$ python -q
>>> import numpy as np
>>> np.set_printoptions(suppress=True, linewidth=100)
>>> mat = np.loadtxt("a.csv", delimiter=",")
>>> print(mat)
[[-2.  6.  0.  4.]
 [ 2. -6.  0. -4.]
 [-1.  3.  0.  2.]
 [-7. 21.  0. 14.]]
>>> U, sigma, vt = np.linalg.svd(mat)
>>> print(sigma.round(1) + 0)
[28.5  0.   0.   0. ]
>>> print(np.argmax(sigma[:-1] / (sigma[1:] + 1e-6)) + 1)
1
>>> Y = U[:, :1] @ np.diag(sigma[:1]) @ vt[:1]
>>> print(np.round(np.abs(mat - Y).max(), 1))
0.0
>>> print(np.linalg.matrix_rank(Y))
1
>>> print(Y.round(1))
[[-2.  6.  0.  4.]
 [ 2. -6.  0. -4.]
 [-1.  3.  0.  2.]
 [-7. 21.  0. 14.]]
>>> print(np.linalg.matrix_rank(mat, rtol=0.05))
1
>>> Y = mat / np.sqrt((mat ** 2).mean(axis=1, keepdims=True))
>>> print(np.linalg.matrix_rank(mat - mat.mean(axis=1, keepdims=True)))
1
>>> print(np.round(np.linalg.norm(Y, axis=1), 1))
[2. 2. 2. 2.]
>>> print(Y[3].round(1))
[-0.5  1.6  0.   1.1]
>>> A = np.load("m.npy")
>>> print(A)
[[ 1  1 -1 -1 -1 -1  1  1]
 [ 1 -1  1 -1  1 -1  1 -1]]
>>> x0 = np.array([4, -3, 4, -1, 4, -2, 2, -5])
>>> h = np.maximum(A @ x0, 0)
>>> print(np.maximum(A @ (3 * x0), 0))
[ 0 75]
>>> print(np.maximum(A @ x0, 0) - np.maximum(-A @ x0, 0))
[-7 25]
>>> data = np.loadtxt("test7.csv", delimiter=",")
>>> print(data)
[[-1.6 -0.1  0.2]
 [ 1.9  0.2 -0.9]
 [-2.8 -0.2  0.3]
 [ 0.8  0.5 -1.3]
 [ 1.3 -0.1 -0.1]
 [ 1.7  0.1 -0.4]
 [-1.8  0.   0.5]
 [-0.3  0.  -0.5]
 [-2.3 -0.3  0.8]
 [ 1.7 -0.3  0.9]
 [-4.5 -0.4  1.5]
 [ 1.5 -0.1  0.1]
 [ 0.7  0.   0.1]
 [ 3.4  0.4 -1.7]
 [-2.3  0.   0.4]
 [ 3.   0.4 -2. ]
 [-0.7  0.  -0.5]
 [ 1.1 -0.1 -0.2]
 [ 2.3  0.1 -0.3]
 [-3.3 -0.2  0.7]
 [-0.8 -0.4  1. ]
 [-2.8 -0.2  0.2]
 [ 0.6  0.   0.3]
 [-3.2 -0.4  1.2]
 [ 3.8  0.2 -0.7]]
>>> Y = np.c_[data[:, :1] @ np.array([[2]]), np.array([-7, 7, -7, -8, -2, 7, 8, 5, -6, 8, 7, -5, 9, 1, 3, -1, -1, 4, 3, 1, 8, -3, -9, 0, -8])]
>>> print(Y)
[[-3.2 -7. ]
 [ 3.8  7. ]
 [-5.6 -7. ]
 [ 1.6 -8. ]
 [ 2.6 -2. ]
 [ 3.4  7. ]
 [-3.6  8. ]
 [-0.6  5. ]
 [-4.6 -6. ]
 [ 3.4  8. ]
 [-9.   7. ]
 [ 3.  -5. ]
 [ 1.4  9. ]
 [ 6.8  1. ]
 [-4.6  3. ]
 [ 6.  -1. ]
 [-1.4 -1. ]
 [ 2.2  4. ]
 [ 4.6  3. ]
 [-6.6  1. ]
 [-1.6  8. ]
 [-5.6 -3. ]
 [ 1.2 -9. ]
 [-6.4  0. ]
 [ 7.6 -8. ]]
>>> print(np.round(np.linalg.norm(np.linalg.qr(data)[0].T @ Y, axis=0) ** 2 / ((Y ** 2).sum(axis=0) + 1e-12), 1))
[1.  0.1]
>>> print(np.round(np.linalg.norm(Y - data @ np.linalg.lstsq(data, Y)[0], axis=0), 1) + 0)
[ 0.  28.3]
>>> print(np.round(np.linalg.lstsq(data, Y[:, 0])[0], 1) + 0)
[2. 0. 0.]
